$ python3 -q
>>> import numpy as np
>>> from numpy import linalg as LA
>>> np.set_printoptions(precision=2, suppress=True, linewidth=200, floatmode="fixed")
>>> W0 = np.loadtxt("arr.csv", delimiter=",")
>>> W0
array([[-9.00, -1.00, -9.00, -1.00],
       [ 8.00, -6.00,  8.00, -6.00],
       [-9.00, -1.00, -9.00, -1.00],
       [ 8.00, -6.00,  8.00, -6.00]])
>>> # row 2 repeats row 0
>>> Uu, sigma, Vh = LA.svd(W0, full_matrices=False)
>>> print(Uu.shape, sigma.shape, Vh.shape)
(4, 4) (4,) (4, 4)
>>> sigma.round(2) + 0
array([25.11,  9.88,  0.00,  0.00])
>>> np.round(Uu.T @ Uu, 2) + 0
array([[1.00, 0.00, 0.00, 0.00],
       [0.00, 1.00, 0.00, 0.00],
       [0.00, 0.00, 1.00, 0.00],
       [0.00, 0.00, 0.00, 1.00]])
>>> np.round(Uu.T @ W0 @ Vh.T, 2) + 0
array([[25.11,  0.00,  0.00,  0.00],
       [ 0.00,  9.88,  0.00,  0.00],
       [ 0.00,  0.00,  0.00,  0.00],
       [ 0.00,  0.00,  0.00,  0.00]])
>>> print(np.round(sigma / sigma[0], 2) + 0)
[1.00 0.39 0.00 0.00]
>>> data = np.load("data.npy")
>>> data
array([[ 0.00, -1.00, -1.00, -1.00,  0.00, -1.00],
       [-1.00,  0.00, -1.00, -1.00,  0.00, -1.00],
       [-1.00, -1.00,  0.00, -1.00,  0.00, -1.00],
       [-1.00, -1.00, -1.00,  0.00,  0.00, -1.00],
       [ 0.00,  0.00,  0.00,  0.00,  0.00,  0.00],
       [-1.00, -1.00, -1.00, -1.00,  0.00,  0.00]])
>>> # splits into 2 blocks
>>> print(np.diff(data, axis=0))
[[-1.00  1.00  0.00  0.00  0.00  0.00]
 [ 0.00 -1.00  1.00  0.00  0.00  0.00]
 [ 0.00  0.00 -1.00  1.00  0.00  0.00]
 [ 1.00  1.00  1.00  0.00  0.00  1.00]
 [-1.00 -1.00 -1.00 -1.00  0.00  0.00]]
>>> print(data.sum(axis=0))
[-4.00 -4.00 -4.00 -4.00  0.00 -4.00]
>>> np.round(LA.norm(data), 2)
np.float64(4.47)
>>> print(LA.svd(data, compute_uv=False))
[4.00 1.00 1.00 1.00 1.00 0.00]
>>> np.count_nonzero(data)
np.int64(20)
>>> print(np.flatnonzero(LA.matrix_power((data != 0) + (data.T != 0) + np.eye(6), 6)[3]))
[0 1 2 3 5]
>>> (data != 0).astype(int)
array([[0, 1, 1, 1, 0, 1],
       [1, 0, 1, 1, 0, 1],
       [1, 1, 0, 1, 0, 1],
       [1, 1, 1, 0, 0, 1],
       [0, 0, 0, 0, 0, 0],
       [1, 1, 1, 1, 0, 0]])
